In [1]: import numpy as np

In [2]: np.set_printoptions(precision=1, suppress=True, linewidth=140)

In [3]: rnd = lambda a: np.round(a, 1) + 0

In [4]: A2 = np.array([[3, 0, 2, 2, 1],
   ...:     [1, -3, 3, 1, 0],
   ...:     [-4, -2, -5, -2, -1],
   ...:     [-2, 3, 3, -1, -4],
   ...:     [-1, 1, -5, 5, 1]])

In [5]: A2[-1] = A2[0]

In [6]: K = A2 + 0.3 * np.eye(5)

In [7]: print(K)
[[ 3.3  0.   2.   2.   1. ]
 [ 1.  -2.7  3.   1.   0. ]
 [-4.  -2.  -4.7 -2.  -1. ]
 [-2.   3.   3.  -0.7 -4. ]
 [ 3.   0.   2.   2.   1.3]]

In [8]: proj = np.triu(np.array([[-2, -3, -3, 0, -3],
   ...:     [-1, 0, -3, 1, 2],
   ...:     [-3, -3, -3, -3, 2],
   ...:     [-3, -2, -3, 3, 0],
   ...:     [2, 0, 1, -2, -1]]), 1) + np.eye(5)

In [9]: A2 = proj @ K @ np.linalg.inv(proj)

In [10]: print(rnd(np.poly(A2)))
[  1.    3.5  12.9  46.2 110.4 -37.6]

In [11]: print(rnd(proj @ K - K @ proj))
[[  0.  24.   9.   3.   5.]
 [ 16.  12.  16.  21.   4.]
 [ 12. -21. -23.  -6.  16.]
 [  0.  -6.   3.   6. -18.]
 [  0.   9.   9.   6.   5.]]

In [12]: print(rnd(np.linalg.det(A2)))
37.6

In [13]: print(rnd(np.trace(A2)), rnd(np.trace(K)))
-3.5 -3.5

In [14]: print(np.linalg.matrix_rank(A2))
5

In [15]: print(rnd(np.abs(np.linalg.eigvals(K)).max()))
3.5

In [16]: print((K + K.T) / 2)
[[ 3.3  0.5 -1.   0.   2. ]
 [ 0.5 -2.7  0.5  2.   0. ]
 [-1.   0.5 -4.7  0.5  0.5]
 [ 0.   2.   0.5 -0.7 -1. ]
 [ 2.   0.   0.5 -1.   1.3]]

In [17]: A2 = np.array([[2, -6, 8], [2, 9, 0]])

In [18]: Z = np.kron(A2, K)

In [19]: print(np.linalg.matrix_rank(Z))
10

In [20]: u = np.array([1, -1, 2, -1, -1])

In [21]: A2 = K + np.outer(u, np.eye(5)[1])

In [22]: print(A2)
[[ 3.3  1.   2.   2.   1. ]
 [ 1.  -3.7  3.   1.   0. ]
 [-4.   0.  -4.7 -2.  -1. ]
 [-2.   2.   3.  -0.7 -4. ]
 [ 3.  -1.   2.   2.   1.3]]

In [23]: mat = np.loadtxt("dump.csv", delimiter=",")

In [24]: print(rnd(mat))
[[-0.1  0.3 -0.2 -0.2  0.4  0.3 -0.3  0.3 -0.5 -0.4  0. ]
 [ 0.  -0.4  0.1 -0.4 -0.1 -0.3  0.   0.4 -0.2  0.2  0.6]
 [ 0.2  0.1 -0.7  0.  -0.3  0.2 -0.3  0.2  0.2  0.3  0.1]
 [ 0.3 -0.3 -0.1 -0.1  0.5  0.4  0.1 -0.6 -0.2  0.3  0.2]
 [ 0.1  0.2  0.1  0.  -0.4 -0.1  0.  -0.1 -0.7  0.4 -0.3]
 [ 0.1  0.1 -0.1 -0.1 -0.5 -0.1 -0.2 -0.5 -0.1 -0.5  0.4]
 [-0.4  0.4  0.3 -0.4  0.   0.1 -0.3 -0.2  0.3  0.4  0.2]
 [-0.7 -0.3 -0.1  0.5 -0.1  0.2  0.  -0.1 -0.2  0.1  0.2]
 [ 0.4  0.   0.4  0.5  0.1  0.  -0.6  0.2  0.1  0.1  0.2]
 [-0.1 -0.6  0.2 -0.3 -0.3  0.3 -0.4  0.   0.  -0.1 -0.4]
 [ 0.1  0.1  0.2  0.  -0.3  0.7  0.4  0.3  0.   0.   0.2]]

In [25]: rng = np.random.default_rng(70)

In [26]: A2 = mat + rng.integers(-2, 3, (11, 2)) @ rng.integers(-2, 3, (2, 11))

In [27]: print(rnd(A2))
[[-1.1 -2.7  2.8 -0.2  1.4 -1.7  2.7 -0.7  1.5 -0.4  1. ]
 [ 1.   2.6 -2.9 -0.4 -1.1  1.7 -3.   1.4 -2.2  0.2 -0.4]
 [-0.8 -0.9  0.3  4.   2.7  2.2  0.7  1.2  2.2  2.3  1.1]
 [ 2.3  5.7 -6.1 -0.1 -1.5  4.4 -5.9  1.4 -4.2  0.3 -1.8]
 [ 1.1  0.2  0.1 -6.  -4.4 -4.1  0.  -2.1 -2.7 -2.6 -1.3]
 [ 0.1  0.1 -0.1 -0.1 -0.5 -0.1 -0.2 -0.5 -0.1 -0.5  0.4]
 [-1.4 -1.6  2.3  1.6  2.   0.1  1.7 -0.2  2.3  1.4  1.2]
 [-2.7 -5.3  4.9  2.5  2.9 -1.8  5.  -1.1  3.8  1.1  2.2]
 [ 1.4  4.  -3.6  2.5  0.1  4.  -4.6  2.2 -1.9  1.1 -0.8]
 [-1.1 -1.6  1.2  3.7  2.7  2.3  0.6  1.   2.   1.9  0.6]
 [-1.9 -2.9  3.2  6.   4.7  2.7  3.4  1.3  4.   3.   2.2]]

In [28]: print(rnd(np.linalg.svd(A2 - mat, compute_uv=False)))
[22.8 15.4  0.   0.   0.   0.   0.   0.   0.   0.   0. ]

In [29]: print(np.linalg.matrix_rank(A2 - mat, tol=1e-8))
2

In [30]: print(np.abs(A2 - mat).sum(axis=1))
[17. 17. 19. 34. 23.  0. 15. 32. 25. 19. 34.]

In [31]: idx = rng.permutation(11)

In [32]: print(idx)
[ 3  1 10  5  9  4  6  7  8  2  0]

In [33]: A2 = mat[idx][:, idx]

In [34]: print(rnd(np.linalg.det(A2)), rnd(np.linalg.det(mat[idx])))
1.0 1.0

In [35]: print(rnd(np.diag(A2)))
[-0.1 -0.4  0.2 -0.1 -0.1 -0.4 -0.3 -0.1  0.1 -0.7 -0.1]

In [36]: print(rnd(np.trace(A2)))
-2.0

In [37]: print(rnd(A2))
[[-0.1 -0.3  0.2  0.4  0.3  0.5  0.1 -0.6 -0.2 -0.1  0.3]
 [-0.4 -0.4  0.6 -0.3  0.2 -0.1  0.   0.4 -0.2  0.1  0. ]
 [ 0.   0.1  0.2  0.7  0.  -0.3  0.4  0.3  0.   0.2  0.1]
 [-0.1  0.1  0.4 -0.1 -0.5 -0.5 -0.2 -0.5 -0.1 -0.1  0.1]
 [-0.3 -0.6 -0.4  0.3 -0.1 -0.3 -0.4  0.   0.   0.2 -0.1]
 [ 0.   0.2 -0.3 -0.1  0.4 -0.4  0.  -0.1 -0.7  0.1  0.1]
 [-0.4  0.4  0.2  0.1  0.4  0.  -0.3 -0.2  0.3  0.3 -0.4]
 [ 0.5 -0.3  0.2  0.2  0.1 -0.1  0.  -0.1 -0.2 -0.1 -0.7]
 [ 0.5  0.   0.2  0.   0.1  0.1 -0.6  0.2  0.1  0.4  0.4]
 [ 0.   0.1  0.1  0.2  0.3 -0.3 -0.3  0.2  0.2 -0.7  0.2]
 [-0.2  0.3  0.   0.3 -0.4  0.4 -0.3  0.3 -0.5 -0.2 -0.1]]

In [38]: print(rnd(np.sort(np.abs(np.linalg.eigvals(A2)))))
[1. 1. 1. 1. 1. 1. 1. 1. 1. 1. 1.]

In [39]: print(rnd(np.linalg.pinv(A2)))
[[-0.1 -0.4  0.  -0.1 -0.3  0.  -0.4  0.5  0.5  0.  -0.2]
 [-0.3 -0.4  0.1  0.1 -0.6  0.2  0.4 -0.3  0.   0.1  0.3]
 [ 0.2  0.6  0.2  0.4 -0.4 -0.3  0.2  0.2  0.2  0.1  0. ]
 [ 0.4 -0.3  0.7 -0.1  0.3 -0.1  0.1  0.2  0.   0.2  0.3]
 [ 0.3  0.2  0.  -0.5 -0.1  0.4  0.4  0.1  0.1  0.3 -0.4]
 [ 0.5 -0.1 -0.3 -0.5 -0.3 -0.4  0.  -0.1  0.1 -0.3  0.4]
 [ 0.1  0.   0.4 -0.2 -0.4  0.  -0.3  0.  -0.6 -0.3 -0.3]
 [-0.6  0.4  0.3 -0.5  0.  -0.1 -0.2 -0.1  0.2  0.2  0.3]
 [-0.2 -0.2  0.  -0.1  0.  -0.7  0.3 -0.2  0.1  0.2 -0.5]
 [-0.1  0.1  0.2 -0.1  0.2  0.1  0.3 -0.1  0.4 -0.7 -0.2]
 [ 0.3  0.   0.1  0.1 -0.1  0.1 -0.4 -0.7  0.4  0.2 -0.1]]

In [40]: print(A2[:, 0] @ A2[:, 10])
0.0

In [41]: print(rnd(np.linalg.svd(A2, compute_uv=False)))
[1. 1. 1. 1. 1. 1. 1. 1. 1. 1. 1.]

In [42]: print(rnd(A2 @ A2.T))
[[1. 0. 0. 0. 0. 0. 0. 0. 0. 0. 0.]
 [0. 1. 0. 0. 0. 0. 0. 0. 0. 0. 0.]
 [0. 0. 1. 0. 0. 0. 0. 0. 0. 0. 0.]
 [0. 0. 0. 1. 0. 0. 0. 0. 0. 0. 0.]
 [0. 0. 0. 0. 1. 0. 0. 0. 0. 0. 0.]
 [0. 0. 0. 0. 0. 1. 0. 0. 0. 0. 0.]
 [0. 0. 0. 0. 0. 0. 1. 0. 0. 0. 0.]
 [0. 0. 0. 0. 0. 0. 0. 1. 0. 0. 0.]
 [0. 0. 0. 0. 0. 0. 0. 0. 1. 0. 0.]
 [0. 0. 0. 0. 0. 0. 0. 0. 0. 1. 0.]
 [0. 0. 0. 0. 0. 0. 0. 0. 0. 0. 1.]]

In [43]: print(rnd(A2.T @ A2))
[[1. 0. 0. 0. 0. 0. 0. 0. 0. 0. 0.]
 [0. 1. 0. 0. 0. 0. 0. 0. 0. 0. 0.]
 [0. 0. 1. 0. 0. 0. 0. 0. 0. 0. 0.]
 [0. 0. 0. 1. 0. 0. 0. 0. 0. 0. 0.]
 [0. 0. 0. 0. 1. 0. 0. 0. 0. 0. 0.]
 [0. 0. 0. 0. 0. 1. 0. 0. 0. 0. 0.]
 [0. 0. 0. 0. 0. 0. 1. 0. 0. 0. 0.]
 [0. 0. 0. 0. 0. 0. 0. 1. 0. 0. 0.]
 [0. 0. 0. 0. 0. 0. 0. 0. 1. 0. 0.]
 [0. 0. 0. 0. 0. 0. 0. 0. 0. 1. 0.]
 [0. 0. 0. 0. 0. 0. 0. 0. 0. 0. 1.]]

In [44]: Q, Rm = np.linalg.qr(mat)

In [45]: print(rnd(Rm))
[[1. 0. 0. 0. 0. 0. 0. 0. 0. 0. 0.]
 [0. 1. 0. 0. 0. 0. 0. 0. 0. 0. 0.]
 [0. 0. 1. 0. 0. 0. 0. 0. 0. 0. 0.]
 [0. 0. 0. 1. 0. 0. 0. 0. 0. 0. 0.]
 [0. 0. 0. 0. 1. 0. 0. 0. 0. 0. 0.]
 [0. 0. 0. 0. 0. 1. 0. 0. 0. 0. 0.]
 [0. 0. 0. 0. 0. 0. 1. 0. 0. 0. 0.]
 [0. 0. 0. 0. 0. 0. 0. 1. 0. 0. 0.]
 [0. 0. 0. 0. 0. 0. 0. 0. 1. 0. 0.]
 [0. 0. 0. 0. 0. 0. 0. 0. 0. 1. 0.]
 [0. 0. 0. 0. 0. 0. 0. 0. 0. 0. 1.]]

In [46]: print(rnd(Q @ Rm))
[[-0.1  0.3 -0.2 -0.2  0.4  0.3 -0.3  0.3 -0.5 -0.4  0. ]
 [ 0.  -0.4  0.1 -0.4 -0.1 -0.3  0.   0.4 -0.2  0.2  0.6]
 [ 0.2  0.1 -0.7  0.  -0.3  0.2 -0.3  0.2  0.2  0.3  0.1]
 [ 0.3 -0.3 -0.1 -0.1  0.5  0.4  0.1 -0.6 -0.2  0.3  0.2]
 [ 0.1  0.2  0.1  0.  -0.4 -0.1  0.  -0.1 -0.7  0.4 -0.3]
 [ 0.1  0.1 -0.1 -0.1 -0.5 -0.1 -0.2 -0.5 -0.1 -0.5  0.4]
 [-0.4  0.4  0.3 -0.4  0.   0.1 -0.3 -0.2  0.3  0.4  0.2]
 [-0.7 -0.3 -0.1  0.5 -0.1  0.2  0.  -0.1 -0.2  0.1  0.2]
 [ 0.4  0.   0.4  0.5  0.1  0.  -0.6  0.2  0.1  0.1  0.2]
 [-0.1 -0.6  0.2 -0.3 -0.3  0.3 -0.4  0.   0.  -0.1 -0.4]
 [ 0.1  0.1  0.2  0.  -0.3  0.7  0.4  0.3  0.   0.   0.2]]

In [47]: U, sig, VT = np.linalg.svd(mat, full_matrices=False)

In [48]: print(rnd(sig))
[1. 1. 1. 1. 1. 1. 1. 1. 1. 1. 1.]

In [49]: print(np.allclose(U * sig @ VT, mat))
True

In [50]: print(rnd(U.T @ U))
[[1. 0. 0. 0. 0. 0. 0. 0. 0. 0. 0.]
 [0. 1. 0. 0. 0. 0. 0. 0. 0. 0. 0.]
 [0. 0. 1. 0. 0. 0. 0. 0. 0. 0. 0.]
 [0. 0. 0. 1. 0. 0. 0. 0. 0. 0. 0.]
 [0. 0. 0. 0. 1. 0. 0. 0. 0. 0. 0.]
 [0. 0. 0. 0. 0. 1. 0. 0. 0. 0. 0.]
 [0. 0. 0. 0. 0. 0. 1. 0. 0. 0. 0.]
 [0. 0. 0. 0. 0. 0. 0. 1. 0. 0. 0.]
 [0. 0. 0. 0. 0. 0. 0. 0. 1. 0. 0.]
 [0. 0. 0. 0. 0. 0. 0. 0. 0. 1. 0.]
 [0. 0. 0. 0. 0. 0. 0. 0. 0. 0. 1.]]

In [51]: print(rnd(np.cumsum(sig ** 2) / np.sum(sig ** 2)))
[0.1 0.2 0.3 0.4 0.5 0.5 0.6 0.7 0.8 0.9 1. ]

In [52]: arr = np.load("a.npy")

In [53]: print(rnd(arr))
[[  3.9   1.    0.7   4.9  -0.6   1.6]
 [ -3.2   1.    5.5  -5.8   1.7  -7.9]
 [  0.6   1.    2.9  -0.1   0.5  -2.8]
 [ -6.1   1.    7.4 -10.2   2.7 -11.8]
 [  7.    1.   -1.3   9.5  -1.7   5.6]
 [  0.9   1.    2.7   0.4   0.4  -2.4]
 [ -2.1   1.    4.8  -4.2   1.4  -6.5]
 [  1.    1.    2.7   0.5   0.3  -2.4]
 [ -5.1   1.    6.8  -8.7   2.4 -10.5]
 [ -2.    1.    4.7  -4.1   1.3  -6.4]
 [  2.5   1.    1.7   2.8  -0.2  -0.3]
 [  0.4   1.    3.1  -0.4   0.5  -3.2]
 [ -0.7   1.    3.8  -2.    0.9  -4.6]
 [  6.8   1.   -1.2   9.2  -1.6   5.4]
 [  3.5   1.    1.    4.3  -0.5   1. ]
 [ 11.1   1.   -4.1  15.6  -3.   11.1]
 [ -3.3   1.    5.5  -5.9   1.8  -8.1]
 [ -1.3   1.    4.2  -2.9   1.1  -5.4]
 [  6.3   1.   -0.8   8.4  -1.4   4.7]
 [  6.1   1.   -0.7   8.1  -1.4   4.4]
 [  8.1   1.   -2.1  11.2  -2.    7.1]
 [ -3.1   1.    5.4  -5.6   1.7  -7.8]
 [ -2.5   1.    5.   -4.8   1.5  -7.1]
 [  1.2   1.    2.5   0.8   0.3  -2.1]
 [  9.4   1.   -2.9  13.1  -2.5   8.9]
 [ -7.7   1.    8.5 -12.5   3.2 -13.9]
 [-11.4   1.   10.9 -18.1   4.5 -18.9]
 [ -2.2   1.    4.8  -4.2   1.4  -6.5]]

In [54]: print(np.count_nonzero(arr))
168

In [55]: print(rnd(arr.mean(axis=0)))
[ 0.6  1.   2.9  0.   0.5 -2.8]

In [56]: print(rnd(np.linalg.svd(arr, compute_uv=False)))
[67.1 18.8  0.   0.   0.   0. ]

In [57]: print(rnd(np.linalg.norm(arr)))
69.7

In [58]: arr[:, 6]
---------------------------------------------------------------------------
IndexError                                Traceback (most recent call last)
Cell In[58], line 1
----> 1 arr[:, 6]

IndexError: index 6 is out of bounds for axis 1 with size 6

In [59]: print(np.linalg.lstsq(arr[:-1].T, arr[-1])[2])
2

In [60]: print(np.abs(np.diag(np.linalg.qr(arr)[1])) > 1e-9)
[ True  True False False False False]

In [61]: print(np.allclose(arr[:-1].T @ np.linalg.lstsq(arr[:-1].T, arr[-1])[0], arr[-1]))
True

In [62]: def softmax(z):
    ...:     e = np.exp(z - z.max(axis=-1, keepdims=True))
    ...:     return e / e.sum(axis=-1, keepdims=True)
    ...: 

In [63]: print(rnd(softmax(arr).sum(axis=1)))
[1. 1. 1. 1. 1. 1. 1. 1. 1. 1. 1. 1. 1. 1. 1. 1. 1. 1. 1. 1. 1. 1. 1. 1. 1. 1. 1. 1.]

In [64]: print(rnd(softmax(arr[2])))
[0.1 0.1 0.7 0.  0.1 0. ]

In [65]: S = arr @ arr.T / np.sqrt(6)

In [66]: print(rnd(softmax(S)[2] @ arr))
[-11.4   1.   10.9 -18.1   4.5 -18.9]

In [67]: print(softmax(S).round(6).argmax(axis=1))
[15 26 26 26 15 26 26 26 26 26 15 26 26 15 15 15 26 26 15 15 15 26 26 26 15 26 26 26]

In [68]: feats = np.load("w.npy")

In [69]: print(feats)
[[ 0  2  2  1 -2]
 [ 2 -2  2  2  0]
 [ 0  2 -1  2 -1]
 [-1 -2  0  1 -1]
 [-2  2  1  2  2]
 [ 2 -2 -1 -2  0]
 [ 0 -1 -1 -1  0]
 [ 0 -1 -1 -1  0]
 [-2  0 -1 -2 -2]]

In [70]: print(rnd(np.linalg.norm(feats, axis=1)))
[3.6 4.  3.2 2.6 4.1 3.6 1.7 1.7 3.6]

In [71]: print(rnd(np.linalg.norm(feats) ** 2 / np.linalg.norm(feats, 2) ** 2))
2.3

In [72]: print(rnd(np.linalg.norm(feats, 2)))
6.5

In [73]: print(rnd(np.linalg.norm(feats, "nuc")))
20.5

In [74]: print(rnd(np.linalg.norm(feats[1] - feats[3])))
3.9
